>>> import numpy as np
>>> from numpy import linalg as LA
>>> np.set_printoptions(precision=2, suppress=True, linewidth=160, sign=" ")
>>> Z = np.array([[3, 2, 4, 4, 0, 1, 3, 4], [2, 4, 3, 1, 3, 4, 4, 1]])
>>> rng = np.random.default_rng(21)
>>> F = rng.normal(size=(16, 2)) @ Z + np.array([6, 6, 5, 0, 2, 6, 1, 9])
>>> F
array([[ 10.1 ,  12.76,  10.97,   2.95,   6.53,  12.4 ,   8.12,  11.95],
       [  4.01,   9.17,   2.91,  -5.46,   7.06,  10.96,   2.39,   3.54],
       [  4.26,   2.71,   2.41,  -0.99,  -0.4 ,   2.75,  -2.34,   8.01],
       [  1.43,   0.06,  -1.46,  -4.29,  -1.25,   0.87,  -5.74,   4.71],
       [  7.  ,   8.89,   6.61,  -0.06,   4.5 ,   9.11,   3.66,   8.94],
       [  9.03,   9.72,   9.25,   2.97,   3.91,   9.14,   5.31,  11.97],
       [ -2.23,  -3.67,  -6.49,  -8.35,  -2.71,  -1.98, -10.37,   0.65],
       [ 12.6 ,  12.98,  14.12,   7.18,   4.91,  11.43,   9.54,  16.18],
       [ 14.97,  15.21,  17.36,   9.94,   5.63,  13.02,  12.39,  18.94],
       [  5.5 ,   9.09,   4.76,  -2.81,   5.86,  10.12,   3.07,   6.19],
       [  8.31,   8.12,   8.16,   2.73,   2.64,   7.49,   3.74,  11.73],
       [  3.55,   4.37,   1.73,  -3.28,   2.01,   5.19,  -1.45,   5.72],
       [  7.34,   9.28,   7.09,   0.3 ,   4.68,   9.42,   4.13,   9.3 ],
       [  9.54,  12.59,  10.25,   2.08,   6.75,  12.46,   7.71,  11.08],
       [  4.62,   6.34,   3.32,  -2.63,   3.41,   7.11,   0.56,   6.37],
       [  5.77,   3.54,   4.4 ,   1.13,  -0.59,   3.04,  -0.96,  10.13]])
>>> A2 = F / np.sqrt((F ** 2).mean(axis=1, keepdims=True))
>>> print(LA.matrix_rank(F - F.mean(axis=1, keepdims=True)))
3
>>> LA.matrix_rank(F, rtol=0.1)
np.int64(3)
>>> round(LA.norm(F, 2) / LA.norm(F), 2)
np.float64(0.95)
>>> [round(float(x), 2) for x in LA.svd(F, compute_uv=False)[:3]]
[82.42, 21.5, 15.68]
>>> np.argsort(-LA.norm(F, axis=0).round(6), kind="stable")[:3]
array([ 7,  1,  5])
>>> r0 = np.array([-2, -1, 1])
>>> np.polyval(r0, F[5])
array([-171.07, -197.73, -179.42,  -19.67,  -33.57, -175.11,  -60.6 , -297.75])
>>> Uu, sigma, Vt = LA.svd(F)
>>> vecs = Vt[:(sigma > 1e-8).sum()]
>>> x0 = F[8] + -2 * F[1] + rng.integers(2) * np.eye(8)[7]
>>> x0
array([ 6.94, -3.14, 11.53, 20.86, -8.49, -8.9 ,  7.61, 11.86])
>>> LA.matrix_rank(np.vstack([F, x0]))
np.int64(3)
>>> np.allclose(vecs.T @ vecs @ x0, x0)
True
>>> print(round(LA.norm(x0 - vecs.T @ vecs @ x0), 2))
0.0
>>> E = np.array([[-4, 0, 5, 2, 5, -5, 5],
...     [0, -4, 3, 0, 1, -4, -4],
...     [0, 0, 1, -3, -4, 1, -1],
...     [0, 0, 0, 5, 4, 5, 1],
...     [0, 0, 0, 0, -3, -1, 2],
...     [0, 0, 0, 0, 0, 2, 0],
...     [0, 0, 0, 0, 0, 0, 0]])
>>> ang = np.radians(45)
>>> Rm = np.eye(7)
>>> Rm[4, 4] = Rm[0, 0] = np.cos(ang)
>>> Rm[4, 0], Rm[0, 4] = -np.sin(ang), np.sin(ang)
>>> Rm
array([[ 0.71,  0.  ,  0.  ,  0.  ,  0.71,  0.  ,  0.  ],
       [ 0.  ,  1.  ,  0.  ,  0.  ,  0.  ,  0.  ,  0.  ],
       [ 0.  ,  0.  ,  1.  ,  0.  ,  0.  ,  0.  ,  0.  ],
       [ 0.  ,  0.  ,  0.  ,  1.  ,  0.  ,  0.  ,  0.  ],
       [-0.71,  0.  ,  0.  ,  0.  ,  0.71,  0.  ,  0.  ],
       [ 0.  ,  0.  ,  0.  ,  0.  ,  0.  ,  1.  ,  0.  ],
       [ 0.  ,  0.  ,  0.  ,  0.  ,  0.  ,  0.  ,  1.  ]])
>>> A2 = E @ Rm.T
>>> LA.svd(E, compute_uv=False), LA.svd(A2, compute_uv=False)
(array([ 11.74,   9.62,   6.68,   3.14,   2.45,   0.34,   0.  ]), array([ 11.74,   9.62,   6.68,   3.14,   2.45,   0.34,   0.  ]))
>>> np.allclose(E @ E.T, A2 @ A2.T)
True
>>> LA.norm(Rm, axis=0)
array([ 1.,  1.,  1.,  1.,  1.,  1.,  1.])
>>> J = np.load("run15.npy")
>>> J
array([[ 5.65,  5.9 , -0.1 ,  1.22,  2.85,  4.22],
       [ 4.06,  5.9 ,  0.86,  0.32,  2.  ,  5.83],
       [ 5.27,  7.75,  1.34,  0.2 ,  2.03,  6.96],
       [ 6.13,  8.02,  1.01,  1.8 ,  2.03,  7.21],
       [ 3.84,  6.93, -0.33, -0.35,  3.14,  6.15],
       [ 5.82,  6.05,  0.23,  0.17,  2.12,  6.51],
       [ 7.03,  7.71,  0.46,  1.09,  4.54,  6.87],
       [ 3.73,  6.47,  0.33,  0.19,  2.58,  6.16],
       [ 6.09,  4.6 , -1.86, -1.02,  3.11,  5.33],
       [ 5.28,  7.58,  1.26, -0.71,  2.02,  4.85],
       [ 6.26,  6.33,  1.26, -0.78,  2.49,  4.51],
       [ 5.59,  4.41, -0.06,  0.02,  2.53,  5.64],
       [ 8.33,  6.67,  0.1 , -0.06,  2.08,  5.65],
       [ 6.35,  4.73, -0.15, -0.27,  2.93,  6.5 ],
       [ 3.64,  7.06,  0.92, -1.14,  3.02,  6.71],
       [ 6.54,  5.89,  1.28, -0.14,  4.53,  4.18],
       [ 6.34,  5.85, -0.26, -1.38,  5.49,  6.73],
       [ 6.71,  7.02, -1.14,  0.44,  3.14,  7.45],
       [ 4.65,  6.28,  1.21,  1.39,  4.07,  6.07],
       [ 5.18,  5.94,  0.43, -0.62,  3.16,  5.79],
       [ 4.5 ,  7.66, -0.72, -0.17,  3.85,  7.01],
       [ 4.98,  7.89, -0.84,  1.71,  3.46,  4.1 ],
       [ 7.33,  5.25,  2.04,  0.15,  2.99,  5.22],
       [ 7.02,  6.47, -0.3 , -0.8 ,  3.46,  6.25],
       [ 6.06,  6.82,  0.15, -0.05,  4.13,  4.84],
       [ 5.57,  6.26,  0.63,  1.96,  0.7 ,  6.34],
       [ 7.77,  6.19, -0.83,  0.15,  3.57,  6.42],
       [ 6.08,  6.37, -0.62, -0.21,  2.09,  6.5 ],
       [ 6.43,  8.07, -1.66,  1.01,  3.56,  6.07],
       [ 5.79,  5.33, -0.26, -1.28,  3.25,  5.94],
       [ 5.12,  6.99, -2.15, -1.06,  3.03,  5.93],
       [ 5.98,  6.29,  0.81, -0.53,  4.12,  7.66],
       [ 6.23,  5.88,  0.99,  0.27,  2.88,  6.04]])
>>> x0 = np.array([0, -1, -1, -3, -4, -4])
>>> rhs = J @ x0
>>> LA.lstsq(J, rhs)[0]
array([ 0., -1., -1., -3., -4., -4.])
>>> rhs = rhs + 0.05 * rng.normal(size=33)
>>> rhs
array([-37.69, -39.01, -45.66, -51.37, -42.74, -41.3 , -57.11, -42.32, -33.39, -34.21, -33.21, -37.14, -37.52, -41.56, -43.49, -41.59, -50.34, -49.57, -52.15,
       -40.24, -49.93, -42.36, -40.67, -42.65, -42.71, -40.92, -45.82, -39.52, -47.96, -38.02, -37.53, -52.6 , -43.31])
>>> coef, *_ = LA.lstsq(J, rhs)
>>> coef.round()
array([-0., -1., -1., -3., -4., -4.])
